$ ipython --no-banner

In [1]: import numpy as np

In [2]: import numpy.linalg as la

In [3]: np.set_printoptions(precision=3, suppress=True, linewidth=100)

In [4]: F = np.loadtxt("w.csv", delimiter=",")

In [5]: print(F)
[[ 1. -1. -1.  1. -1.  1.  1. -1.]
 [ 1.  1.  1.  1. -1. -1. -1. -1.]
 [ 1. -1. -1.  1.  1. -1. -1.  1.]
 [ 1. -1.  1. -1. -1.  1. -1.  1.]]

In [6]: def softmax(z):
   ...:     e = np.exp(z - z.max(axis=-1, keepdims=True))
   ...:     return e / e.sum(axis=-1, keepdims=True)
   ...: 

In [7]: print(softmax(F[0]))
[0.22 0.03 0.03 0.22 0.03 0.22 0.22 0.03]

In [8]: softmax(F[0] + 5)
Out[8]: array([0.22, 0.03, 0.03, 0.22, 0.03, 0.22, 0.22, 0.03])

In [9]: print(softmax(F).sum(axis=1))
[1. 1. 1. 1.]

In [10]: scores = F @ F.T / np.sqrt(8)

In [11]: softmax(scores + np.triu(np.full(scores.shape, -np.inf), 1))
Out[11]: 
array([[1.   , 0.   , 0.   , 0.   ],
       [0.056, 0.944, 0.   , 0.   ],
       [0.053, 0.053, 0.894, 0.   ],
       [0.05 , 0.05 , 0.05 , 0.849]])

In [12]: softmax(scores)[0] @ F
Out[12]: array([ 1.   , -0.9  , -0.799,  0.9  , -0.9  ,  0.799,  0.699, -0.799])

In [13]: softmax(scores)
Out[13]: 
array([[0.849, 0.05 , 0.05 , 0.05 ],
       [0.05 , 0.849, 0.05 , 0.05 ],
       [0.05 , 0.05 , 0.849, 0.05 ],
       [0.05 , 0.05 , 0.05 , 0.849]])

In [14]: A2 = F[0, 0] * F[1:] - np.outer(F[1:, 0], F[0])

In [15]: A2
Out[15]: 
array([[ 0.,  2.,  2.,  0.,  0., -2., -2.,  0.],
       [ 0.,  0.,  0.,  0.,  2., -2., -2.,  2.],
       [ 0.,  0.,  2., -2.,  0.,  0., -2.,  2.]])

In [16]: la.matrix_rank(A2), la.matrix_rank(F)
Out[16]: (np.int64(3), np.int64(4))

In [17]: np.flatnonzero(~A2.round(6).any(axis=1))
Out[17]: array([], dtype=int64)

In [18]: x0 = np.array([1, -2, -1, -3, 3, 3, -3, 5])

In [19]: F @ x0
Out[19]: array([ -7., -13.,   9.,  13.])

In [20]: print((F @ x0).argmax())
3

In [21]: np.einsum("ij,j->i", F, x0)
Out[21]: array([ -7., -13.,   9.,  13.])

In [22]: la.norm(F @ x0) <= la.norm(F, 2) * la.norm(x0) + 1e-9
Out[22]: np.True_

In [23]: (F * x0).sum(axis=1)
Out[23]: array([ -7., -13.,   9.,  13.])

In [24]: F @ np.eye(8)[5]
Out[24]: array([ 1., -1., -1.,  1.])
